% ipython --no-banner

In [1]: import numpy as np

In [2]: import numpy.linalg as la

In [3]: np.set_printoptions(suppress=True, linewidth=200)

In [4]: f = np.array([-2, 6, 7, 9, -4, -8, 1, -2, -4, -4, -9, -4])

In [5]: rng = np.random.default_rng(934576)

In [6]: K = np.outer(rng.normal(size=16), f) + 0.05 * rng.normal(size=(16, 12))

In [7]: print(K.round(2))
[[ -2.26   6.64   7.6    9.86  -4.34  -8.81   1.08  -2.14  -4.32  -4.37  -9.85  -4.31]
 [  0.58  -1.87  -2.14  -2.77   1.16   2.54  -0.27   0.54   1.27   1.29   2.69   1.2 ]
 [ -1.58   4.72   5.46   7.05  -3.12  -6.17   0.72  -1.55  -3.14  -3.15  -7.12  -3.14]
 [  4.12 -12.44 -14.57 -18.58   8.27  16.59  -2.02   4.18   8.29   8.29  18.66   8.21]
 [  0.11  -0.4   -0.51  -0.64   0.29   0.55  -0.09   0.17   0.29   0.26   0.69   0.3 ]
 [  2.29  -6.94  -8.   -10.26   4.67   9.21  -1.18   2.27   4.66   4.52  10.37   4.66]
 [ -3.39  10.05  11.74  15.13  -6.76 -13.5    1.71  -3.36  -6.8   -6.65 -15.06  -6.76]
 [  3.88 -11.9  -13.75 -17.72   7.85  15.81  -1.96   3.96   7.93   7.91  17.77   7.98]
 [  4.89 -15.08 -17.65 -22.64   9.95  20.1   -2.58   5.02  10.09  10.04  22.72  10.16]
 [ -0.21   0.48   0.53   0.73  -0.31  -0.7    0.06  -0.17  -0.34  -0.4   -0.83  -0.34]
 [ -3.7   10.98  12.89  16.54  -7.36 -14.71   1.86  -3.69  -7.38  -7.34 -16.58  -7.39]
 [ -0.61   1.59   1.92   2.38  -1.09  -2.12   0.32  -0.46  -1.06  -1.04  -2.31  -1.05]
 [  3.01  -9.41 -10.99 -14.06   6.23  12.51  -1.55   3.11   6.27   6.16  14.05   6.26]
 [ -3.27   9.73  11.23  14.44  -6.42 -12.89   1.59  -3.26  -6.43  -6.47 -14.46  -6.45]
 [  0.47  -1.36  -1.76  -2.15   0.88   1.87  -0.22   0.53   0.87   0.93   2.14   0.87]
 [ -3.39   9.99  11.63  15.03  -6.65 -13.34   1.64  -3.35  -6.59  -6.63 -15.04  -6.63]]

In [8]: out = K / la.norm(K, axis=1, keepdims=True)

In [9]: cov = out @ out.T

In [10]: print((cov - 2 * np.eye(16)).round(6).argmax(axis=1))
[15  7 15 12  8  7 10  8  7  2  6  6  8 10  3 10]

In [11]: print(np.round(np.degrees(np.arccos(np.clip(cov[6, 12], -1, 1))), 2))
179.6

In [12]: print(cov[6].round(2))
[ 1. -1.  1. -1. -1. -1.  1. -1. -1.  1.  1.  1. -1.  1. -1.  1.]

In [13]: print(np.round(la.norm(out, axis=1), 2))
[1. 1. 1. 1. 1. 1. 1. 1. 1. 1. 1. 1. 1. 1. 1. 1.]
